$ python3 -q
>>> import numpy as np
>>> np.set_printoptions(suppress=True, linewidth=160)
>>> X = np.load("a.npy")
>>> X
array([[ 2.5, -2.6, -1.5],
       [-5.5, -0.3,  0.1],
       [-3. , -3.2, -0.1],
       [-9.5,  0.1, -0.1],
       [ 2.5, -1.7, -1.2],
       [-8.5,  0.3,  1.6]])
>>> def softmax(z):
...     e = np.exp(z - z.max(axis=-1, keepdims=True))
...     return e / e.sum(axis=-1, keepdims=True)
... 
>>> np.round(softmax(X[3] + -2), 3) + 0
array([0.  , 0.55, 0.45])
>>> np.round(softmax(X[3]), 3) + 0
array([0.  , 0.55, 0.45])
>>> S = X @ X.T / np.sqrt(3)
>>> np.round(softmax(S + np.triu(np.full(S.shape, -np.inf), 1)), 3) + 0
array([[1.   , 0.   , 0.   , 0.   , 0.   , 0.   ],
       [0.   , 1.   , 0.   , 0.   , 0.   , 0.   ],
       [0.   , 0.261, 0.739, 0.   , 0.   , 0.   ],
       [0.   , 0.   , 0.   , 1.   , 0.   , 0.   ],
       [0.748, 0.   , 0.   , 0.   , 0.251, 0.   ],
       [0.   , 0.   , 0.   , 0.965, 0.   , 0.035]])
>>> np.round(softmax(S)[3] @ X, 3)
array([-9.496,  0.101, -0.094])
>>> softmax(S).round(6).argmax(axis=1)
array([0, 3, 3, 3, 0, 3])
>>> K = np.load("sample6.npy")
>>> K
array([[ 1,  0,  3, -2,  2,  3,  0, -2,  3],
       [ 3,  1,  0,  3, -2,  2,  3,  0, -2],
       [-2,  3,  1,  0,  3, -2,  2,  3,  0],
       [ 0, -2,  3,  1,  0,  3, -2,  2,  3],
       [ 3,  0, -2,  3,  1,  0,  3, -2,  2],
       [ 2,  3,  0, -2,  3,  1,  0,  3, -2],
       [-2,  2,  3,  0, -2,  3,  1,  0,  3],
       [ 3, -2,  2,  3,  0, -2,  3,  1,  0],
       [ 0,  3, -2,  2,  3,  0, -2,  3,  1]])
>>> left, sv, Vt = np.linalg.svd(K, full_matrices=False)
>>> sv.round(3)
array([9.539, 9.539, 8.   , 5.528, 5.528, 5.053, 5.053, 0.949, 0.949])
>>> round(float(np.sqrt((sv ** 2).sum())), 3), np.round(np.linalg.norm(K), 3)
(18.974, np.float64(18.974))
